$ ipython --no-banner

In [1]: import numpy as np

In [2]: from numpy import linalg as LA

In [3]: np.set_printoptions(precision=1, suppress=True, linewidth=160)

In [4]: m1 = np.array([[4.0, 1.0, 0.0, 0.0, 0.0, 0.0],
   ...:     [0.0, 4.0, 1.0, 0.0, 0.0, 0.0],
   ...:     [0.0, 0.0, 4.0, 1.0, 0.0, 0.0],
   ...:     [0.0, 0.0, 0.0, 4.0, 1.0, 0.0],
   ...:     [0.0, 0.0, 0.0, 0.0, 4.0, 1.0],
   ...:     [0.0, 0.0, 0.0, 0.0, 0.0, 4.0]])

In [5]: cov = m1.T @ m1

In [6]: print(np.trace(cov), (m1 ** 2).sum())
101.0 101.0

In [7]: print(LA.matrix_rank(cov))
6

In [8]: print((m1 @ m1.T).shape)
(6, 6)

In [9]: print(LA.svd(m1, compute_uv=False) ** 2)
[24.2 21.8 18.5 14.9 11.8  9.7]

In [10]: print(np.allclose(cov, cov.T))
True

In [11]: feats = np.loadtxt("layer11.csv", delimiter=",")

In [12]: print(feats.round(1) + 0)
[[ 0.5  0.4  0.7  0.2  0.2  0.1  0.1 -0.2]
 [-0.3  0.1  0.2 -0.2 -0.6 -0.1  0.4 -0.6]
 [ 0.1 -0.3  0.  -0.3  0.5 -0.5  0.  -0.5]
 [-0.4 -0.3  0.5  0.2 -0.1 -0.1 -0.6  0. ]
 [-0.4  0.   0.2 -0.4  0.5  0.6  0.1  0. ]
 [ 0.4 -0.7  0.   0.  -0.2  0.5  0.  -0.2]
 [-0.3 -0.3  0.1  0.6  0.2  0.   0.6  0. ]
 [-0.1  0.3 -0.4  0.4  0.1  0.3 -0.3 -0.6]]

In [13]: print(np.allclose(feats @ feats.T, feats.T @ feats))
True

In [14]: print(np.round(feats @ feats, 1) + 0)
[[ 0.1 -0.2  0.6 -0.2  0.3 -0.2  0.2 -0.6]
 [ 0.1 -0.4 -0.2  0.  -0.2 -0.7  0.5  0.2]
 [-0.1  0.3  0.2 -0.4  0.5  0.   0.3  0.6]
 [ 0.  -0.2 -0.3 -0.5  0.2 -0.4 -0.7  0. ]
 [ 0.  -0.5 -0.4 -0.4  0.1  0.5  0.3 -0.2]
 [ 0.8 -0.3  0.2  0.3  0.2  0.2 -0.2  0.3]
 [-0.6 -0.5  0.1  0.4  0.4  0.  -0.2  0.2]
 [-0.2 -0.3  0.5 -0.4 -0.6  0.2 -0.2  0.3]]

In [15]: print(np.round((feats + feats.T) / 2, 1) + 0)
[[ 0.5  0.   0.4 -0.1 -0.1  0.3 -0.1 -0.1]
 [ 0.   0.1 -0.1 -0.3 -0.3 -0.4  0.  -0.1]
 [ 0.4 -0.1  0.   0.1  0.4 -0.2  0.  -0.5]
 [-0.1 -0.3  0.1  0.2 -0.3  0.   0.   0.2]
 [-0.1 -0.3  0.4 -0.3  0.5  0.2  0.2  0.1]
 [ 0.3 -0.4 -0.2  0.   0.2  0.5  0.   0.1]
 [-0.1  0.   0.   0.   0.2  0.   0.6 -0.1]
 [-0.1 -0.1 -0.5  0.2  0.1  0.1 -0.1 -0.6]]

In [16]: LA.determinant(feats)
Traceback (most recent call last):
  Cell In[16], line 1
    LA.determinant(feats)
AttributeError: module 'numpy.linalg' has no attribute 'determinant'


In [17]: print(round(np.trace(feats), 1))
1.8

In [18]: print(round(float(np.abs(LA.eigvals(feats)).max()), 1))
1.0

In [19]: print(round(LA.det(feats), 1))
-1.0
